$ python -q
>>> import numpy as np
>>> np.set_printoptions(suppress=True, linewidth=100)
>>> W0 = np.load("layer17.npy")
>>> print(W0)
[[ 6.    14.676  8.676]
 [ 6.    -1.585 -7.585]
 [ 6.    18.232 12.232]
 [ 6.    10.122  4.122]
 [ 6.     9.78   3.78 ]
 [ 6.     5.913 -0.087]
 [ 6.     9.393  3.393]
 [ 6.     4.486 -1.514]
 [ 6.    12.857  6.857]
 [ 6.     7.735  1.735]
 [ 6.    11.619  5.619]
 [ 6.     5.596 -0.404]
 [ 6.    10.944  4.944]
 [ 6.    10.039  4.039]
 [ 6.     4.331 -1.669]
 [ 6.    11.066  5.066]
 [ 6.     5.678 -0.322]
 [ 6.     5.76  -0.24 ]
 [ 6.    10.79   4.79 ]
 [ 6.     6.081  0.081]
 [ 6.    16.025 10.025]]
>>> # rank 2
>>> W1 = np.array([[-3, 2, 0], [2, -3, -1], [0, -2, 2]])
>>> c = np.array([-1, 2, 3])
>>> act = np.maximum(W0 @ W1 + c, 0)
>>> print(np.round((act > 0).mean(axis=0), 3))
[0.524 0.143 0.571]
>>> cent = np.array([[0, 2], [3, 0], [3, 1]])
>>> print((act @ cent).round(6).argmax(axis=1))
[1 0 1 1 0 0 0 0 1 0 1 0 1 1 0 1 0 0 1 0 1]
>>> mat = np.loadtxt("test12.csv", delimiter=",")
>>> print(mat)
[[6. 1. 1. 1. 1. 1.]
 [1. 6. 1. 1. 1. 1.]
 [1. 1. 6. 1. 1. 1.]
 [1. 1. 1. 6. 1. 1.]
 [1. 1. 1. 1. 6. 1.]
 [1. 1. 1. 1. 1. 6.]]
>>> B = mat / np.linalg.norm(mat, axis=1, keepdims=True)
>>> gram = B @ B.T
>>> print(gram.round(3))
[[1.   0.39 0.39 0.39 0.39 0.39]
 [0.39 1.   0.39 0.39 0.39 0.39]
 [0.39 0.39 1.   0.39 0.39 0.39]
 [0.39 0.39 0.39 1.   0.39 0.39]
 [0.39 0.39 0.39 0.39 1.   0.39]
 [0.39 0.39 0.39 0.39 0.39 1.  ]]
>>> print((np.abs(gram) > 0.9).astype(int))
[[1 0 0 0 0 0]
 [0 1 0 0 0 0]
 [0 0 1 0 0 0]
 [0 0 0 1 0 0]
 [0 0 0 0 1 0]
 [0 0 0 0 0 1]]
>>> print(gram[0].round(3))
[1.   0.39 0.39 0.39 0.39 0.39]
>>> print(np.allclose(mat @ mat.T, mat.T @ mat))
True
>>> print(np.fft.fft(mat[0]))
[11.+0.j  5.+0.j  5.+0.j  5.+0.j  5.+0.j  5.+0.j]
>>> print((mat @ mat)[0])
[41. 16. 16. 16. 16. 16.]
>>> w, evecs = np.linalg.eigh(mat)
>>> x = np.array([-1, 2, -2, -2, 2, -3])
>>> print(x @ mat @ x)
146.0
>>> print((np.sign(evecs[:, -1].round(6)) == np.sign(evecs[0, -1].round(6))).astype(int))
[1 1 1 1 1 1]
>>> print(np.round(np.linalg.eigvalsh(mat[1:, 1:]), 3))
[ 5.  5.  5.  5. 10.]
>>> print(np.round(evecs * np.sqrt(w) @ evecs.T, 3))
[[2.416 0.18  0.18  0.18  0.18  0.18 ]
 [0.18  2.416 0.18  0.18  0.18  0.18 ]
 [0.18  0.18  2.416 0.18  0.18  0.18 ]
 [0.18  0.18  0.18  2.416 0.18  0.18 ]
 [0.18  0.18  0.18  0.18  2.416 0.18 ]
 [0.18  0.18  0.18  0.18  0.18  2.416]]
>>> data = np.load("mat.npy")
>>> print(data)
[[-3  3 -1  2  3  1  0  0  0 -3  1]
 [-1  3  1  0  1 -1 -1 -2  2 -1 -2]
 [ 3 -3  2 -3  3  3  2  4  2  1  1]
 [-1  2 -3  2 -3 -2 -1 -2  0  0 -3]
 [-1 -1  1 -3 -3 -1 -3 -6  2 -2 -1]
 [-2 -1  1 -1 -1  1  2  4  1 -1  1]
 [-2  1 -1  2  0  2  1  2  1 -1 -3]
 [-2 -1 -2  3  0 -2  0  0  2 -2 -2]
 [-1  1  2  1 -3  0  0  0  0 -1  0]
 [ 3  0 -1 -2  0 -3  2  4  3 -1  2]]
>>> blk = np.stack([data, -1 * data, data[::-1]])
>>> print(np.linalg.matrix_rank(blk.reshape(3, -1)))
2
>>> print(np.round(np.linalg.norm(blk, axis=(1, 2)), 3))
[20.881 20.881 20.881]
>>> print(np.einsum("bij,cij->bc", blk, blk))
[[ 436 -436  -70]
 [-436  436   70]
 [ -70   70  436]]
>>> print(blk.shape)
(3, 10, 11)
>>> def softmax(z):
...     e = np.exp(z - z.max(axis=-1, keepdims=True))
...     return e / e.sum(axis=-1, keepdims=True)
... 
>>> print(np.round(softmax(10 * data[9]), 3) + 0)
[0. 0. 0. 0. 0. 0. 0. 1. 0. 0. 0.]
>>> print(np.round(softmax(data[9] + 2), 3) + 0)
[0.179 0.009 0.003 0.001 0.009 0.    0.066 0.485 0.179 0.003 0.066]
>>> print(np.round(softmax(data[9]), 3) + 0)
[0.179 0.009 0.003 0.001 0.009 0.    0.066 0.485 0.179 0.003 0.066]
>>> print(np.round(softmax(data).sum(axis=1), 3))
[1. 1. 1. 1. 1. 1. 1. 1. 1. 1.]
>>> S = data @ data.T / np.sqrt(11)
>>> print(np.round(softmax(S)[9] @ data, 3))
[ 3.    -0.001 -0.999 -2.     0.001 -2.998  2.     4.     3.    -0.999  2.   ]
>>> print(softmax(S).round(6).argmax(axis=1))
[0 1 2 3 4 5 6 7 8 9]
>>> print(np.round(np.linalg.norm(data, "nuc"), 3))
54.743
>>> print(np.round(np.linalg.norm(data, 1), 3), np.round(np.linalg.norm(data, np.inf), 3))
24.0 27.0
>>> print(np.round(np.linalg.norm(data, axis=0), 3))
[6.557 6.    5.196 6.708 6.856 5.831 4.899 9.798 5.196 4.796 5.831]
>>> K = np.load("a.npy")
>>> print(K)
[[ 1.  3.  2. -3.]
 [ 0.  0.  0. -1.]
 [ 0. -2. -1.  2.]
 [ 0.  0.  0. -1.]]
>>> ang = np.radians(180)
>>> R = np.eye(4)
>>> R[1, 1] = R[0, 0] = np.cos(ang)
>>> R[1, 0], R[0, 1] = -np.sin(ang), np.sin(ang)
>>> print(R.round(3) + 0)
[[-1.  0.  0.  0.]
 [ 0. -1.  0.  0.]
 [ 0.  0.  1.  0.]
 [ 0.  0.  0.  1.]]
>>> B = K @ R.T
>>> print(np.allclose(K @ K.T, B @ B.T))
True
>>> print(B.round(3) + 0)
[[-1. -3.  2. -3.]
 [ 0.  0.  0. -1.]
 [ 0.  2. -1.  2.]
 [ 0.  0.  0. -1.]]
>>> print(np.round(np.abs(B - K).max(axis=0), 3))
[2. 6. 0. 0.]
>>> print(np.linalg.matrix_rank(K, rtol=0.1))
2
>>> print(np.linalg.cond(K) > 100)
True
>>> r = np.linalg.matrix_rank(K)
>>> print(r)
3
>>> N = np.linalg.svd(K)[2][r:].T
>>> print(np.allclose(K @ N, 0))
True
>>> print([int(np.linalg.matrix_rank(K[:i])) for i in range(1, len(K) + 1)])
[1, 2, 3, 3]
>>> feats = np.load("x.npy")
>>> print(feats)
[[4 1 2 2 2 3 2 4 0 1 1 4 3 2]
 [1 0 0 1 3 3 0 2 1 2 3 1 4 3]
 [2 0 0 4 2 3 2 1 0 2 0 4 3 0]
 [2 1 4 0 3 2 3 3 3 2 3 3 2 3]
 [2 3 2 3 2 2 4 2 3 1 0 1 3 2]
 [3 3 3 2 2 4 3 1 1 2 1 2 2 3]
 [2 0 2 3 4 3 2 3 1 4 1 4 3 3]
 [4 2 1 3 2 1 3 2 3 2 0 3 2 3]
 [0 1 0 3 3 1 1 3 4 3 1 2 1 2]
 [1 2 2 2 1 2 4 2 3 0 3 1 4 1]
 [1 3 0 3 0 1 1 0 1 3 2 3 4 2]
 [4 1 4 3 1 2 4 3 2 1 3 0 4 3]
 [3 4 3 2 3 2 3 2 1 4 4 4 0 2]
 [2 3 0 3 2 3 3 3 2 1 2 3 2 2]]
>>> print(np.all(np.linalg.eigvalsh(feats) > 0))
False
>>> try:
...     np.linalg.cholesky(feats)
... except np.linalg.LinAlgError as e:
...     print(e)
... 
Matrix is not positive definite
>>> E = np.load("sample1.npy")
>>> print(E)
[[-1.  0.  0.  0.  0. -2. -2. -2.  0.  0.]
 [ 0. -1.  0.  0. -2.  0.  0.  0. -2.  0.]
 [ 0.  0. -1. -2.  0.  0.  0.  0.  0. -2.]
 [ 0.  0. -2. -1.  0.  0.  0.  0.  0. -2.]
 [ 0. -2.  0.  0. -1.  0.  0.  0. -2.  0.]
 [-2.  0.  0.  0.  0. -1. -2. -2.  0.  0.]
 [-2.  0.  0.  0.  0. -2. -1. -2.  0.  0.]
 [-2.  0.  0.  0.  0. -2. -2. -1.  0.  0.]
 [ 0. -2.  0.  0. -2.  0.  0.  0. -1.  0.]
 [ 0.  0. -2. -2.  0.  0.  0.  0.  0. -1.]]
>>> # equal to its transpose
>>> print(E @ E)
[[13.  0.  0.  0.  0. 12. 12. 12.  0.  0.]
 [ 0.  9.  0.  0.  8.  0.  0.  0.  8.  0.]
 [ 0.  0.  9.  8.  0.  0.  0.  0.  0.  8.]
 [ 0.  0.  8.  9.  0.  0.  0.  0.  0.  8.]
 [ 0.  8.  0.  0.  9.  0.  0.  0.  8.  0.]
 [12.  0.  0.  0.  0. 13. 12. 12.  0.  0.]
 [12.  0.  0.  0.  0. 12. 13. 12.  0.  0.]
 [12.  0.  0.  0.  0. 12. 12. 13.  0.  0.]
 [ 0.  8.  0.  0.  8.  0.  0.  0.  9.  0.]
 [ 0.  0.  8.  8.  0.  0.  0.  0.  0.  9.]]
>>> print(np.round(np.sort(np.linalg.eigvals(E).real), 3))
[-7. -5. -5.  1.  1.  1.  1.  1.  1.  1.]
>>> print(np.flatnonzero(np.linalg.matrix_power((E != 0) + (E.T != 0) + np.eye(10), 10)[1]))
[1 4 8]
>>> m1 = np.loadtxt("block1.csv", delimiter=",")
>>> print(m1)
[[-5.738  6.794  2.494 -4.87  -4.352 -4.231 -1.743 -4.218  1.008  2.982  4.839  1.948]
 [-1.809  3.636 -0.388 -1.654 -5.385 -1.954  1.807 -4.636  1.659  4.215  4.548  3.558]
 [-3.827  9.015  3.949 -6.571 -6.625 -6.66  -1.732 -7.454  1.262  5.089  3.844  3.584]
 [-3.577  4.821  3.279 -4.318 -0.936 -3.822 -3.127 -1.913 -0.252  0.446  0.919 -0.231]
 [-1.174  3.011  1.334 -2.138 -2.206 -2.135 -0.615 -2.409  0.482  1.665  1.364  1.236]
 [-3.297  3.001 -1.297 -0.885 -5.071 -0.873  2.159 -3.646  1.802  3.831  6.044  3.224]
 [ 2.811  3.166  3.526 -3.34  -1.052 -3.857 -2.126 -3.28  -0.549  1.18  -3.752  0.753]
 [-3.023  4.372  2.118 -3.318 -2.383 -3.04  -1.482 -2.849  0.566  1.749  2.112  1.088]
 [ 1.148  4.564  4.296 -4.428 -1.313 -4.803 -3.    -3.61  -0.607  1.154 -2.927  0.536]
 [-2.099  5.349  4.187 -4.942 -1.259 -4.692 -3.64  -2.916 -0.434  0.758 -0.549  0.046]
 [-3.886  9.048  3.878 -6.535 -6.667 -6.578 -1.806 -7.5    1.262  5.173  3.965  3.614]
 [-4.512  3.76   1.245 -2.725 -2.116 -2.126 -1.136 -1.77   0.589  1.249  3.636  0.71 ]
 [-0.48   6.086  2.256 -4.186 -6.165 -4.747  0.068 -6.868  1.221  5.057  2.276  3.941]
 [-3.514  4.844  3.25  -4.309 -0.854 -3.742 -3.079 -1.921 -0.209  0.447  0.951 -0.299]
 [-0.605  6.078  5.146 -5.738 -1.471 -5.677 -3.878 -3.896 -0.568  1.231 -2.045  0.216]
 [ 0.052  5.699  3.851 -4.741 -3.064 -5.122 -2.294 -4.724  0.046  2.48  -0.937  1.615]
 [ 3.421  2.807  2.354 -2.394 -2.57  -3.317 -0.415 -4.161 -0.017  2.467 -2.559  2.128]
 [-0.412  6.169  2.362 -4.195 -6.178 -4.854  0.019 -6.882  1.148  4.997  2.338  3.962]
 [ 1.163  4.566  4.364 -4.529 -1.32  -4.861 -2.967 -3.589 -0.58   1.187 -2.877  0.484]
 [-6.737  5.83   0.459 -3.282 -5.513 -2.721  0.257 -4.173  1.745  3.836  7.567  2.867]
 [-2.394  4.011  0.911 -2.387 -3.877 -2.565  0.15  -3.713  1.07   2.931  3.292  2.293]
 [-5.407  8.384  2.968 -5.91  -6.308 -5.573 -1.434 -6.471  1.481  4.73   5.412  3.258]
 [-5.086  4.181  2.495 -3.618 -0.605 -2.721 -2.665 -0.891 -0.031 -0.083  2.42  -0.577]
 [-4.959  4.522 -0.366 -2.067 -5.251 -1.797  1.177 -3.807  1.846  3.909  6.81   3.126]
 [-1.571  5.037  3.115 -4.107 -2.735 -4.102 -2.038 -3.802  0.179  2.085  0.698  1.326]
 [ 1.959  2.159  1.364 -1.707 -2.356 -2.372 -0.158 -3.197  0.243  1.967 -1.09   1.653]]
>>> gram = np.cov(m1, rowvar=False)
>>> print(gram.shape)
(12, 12)
>>> print(np.round(np.linalg.eigvalsh(gram)[::-1], 3) + 0)
[23.958 11.746  8.329  0.004  0.004  0.003  0.002  0.002  0.001  0.001  0.001  0.   ]
>>> print(np.argsort(-m1.std(axis=0).round(6), kind="stable"))
[10  0  4  1  7  9  6  2  5  3 11  8]
